In [1]: import numpy as np

In [2]: from numpy import linalg as LA

In [3]: np.set_printoptions(suppress=True, linewidth=200)

In [4]: F = np.load("run3.npy")

In [5]: F
Out[5]: 
array([[ 1. ,  1.4, -0.7,  4.4, -1.4, -0.4, -0.5],
       [-5.6, -2.1,  7.4,  0.5,  0.8,  0.4, -3.3],
       [ 0. ,  3.3, -2.4,  5.2, -6.6, -1.7, -1.3],
       [-1. ,  2.9, -2.5,  4.2, -7.1, -0.7, -0.8],
       [ 0.5,  0.6, -1.1, -0.2,  1.2, -0.8, -0.3],
       [-0.1,  0.8,  2.8,  2. ,  1.3,  1.6,  0. ],
       [ 0.7,  0.7, -1.6,  2. , -1. , -0.3,  0.2],
       [ 1.7, -0.5, -3.2, -4.5,  1.6, -2.3,  2. ],
       [ 0.4, -1.2, -0.3,  0.1, -0.4,  0. ,  0.1],
       [-0.7, -2.7,  3.6, -2.1,  1.2,  0.6,  0. ],
       [ 4. ,  1.1, -8.7,  3.1, -9.4, -2.3,  1.7],
       [-0.1, -0.2,  0. , -0.8, -0.3,  2. , -0.1],
       [-0.6, -1.7, -0.5, -3. ,  1.8,  2.3, -2.2],
       [ 0.4, -0.2,  0.4,  4.2, -3.5, -2.3,  0.8],
       [ 2.7,  3.2, -0.6,  2.5, -0.4,  0.5,  0.8],
       [ 2. , -0.3, -3.5, -3.4,  0.4, -2. ,  2.8],
       [-2.2, -0.6,  3.3, -1.1,  3.5, -0.8, -1.5],
       [ 3.7,  1.2, -1. , -1.9,  3.9,  1.8,  1.9],
       [ 0.5, -0.1, -1.1, -4.2,  3.6,  1.2, -0.8],
       [ 3.8,  1.7, -3.4, -3.1,  2.4,  1.8,  1.3],
       [-1.9, -0.9,  1.2, -1.7,  1.9, -2. ,  0.5],
       [ 4.5,  1.2, -1. , -1.9,  3.9,  2.4,  2.1],
       [ 3. ,  2.5, -4.7, -1.5,  0.5,  3.2,  1.5],
       [-2. , -0.4, -0.2, -4.6,  1.1, -1.9, -0.7],
       [-3.8, -1.3,  5. , -0.1,  1.4, -0.3, -2.9],
       [-0.5, -0.2, -1. , -0.6, -0.2, -1.1,  0.3],
       [ 0.6,  0.7,  3.5,  0.8,  1.9,  2.7, -0.7],
       [-0.1, -2.7,  5.7, -2.6,  8.1,  1.5, -0.3],
       [-4.5, -0.7, -2.1,  3.1, -5.1, -6.7, -2.1],
       [-3.3, -4.1,  1.6, -4.7,  0.5, -2.3,  0.9],
       [-0.6,  0.3, -2.6,  2.1, -4.4, -2.4, -2.2]])

In [6]: Xs = F - F.mean(axis=0)

In [7]: V = LA.svd(Xs)[2][:3]

In [8]: B = Xs - Xs @ V.T @ V

In [9]: print(LA.norm(B, axis=1).round(6).argmax())
12

In [10]: np.round((Xs @ V.T).std(axis=0), 1)
Out[10]: array([4.9, 3.7, 2.5])

In [11]: print(np.round(B.std(axis=0), 1))
[0.5 0.8 0.5 0.5 0.7 0.9 0.9]
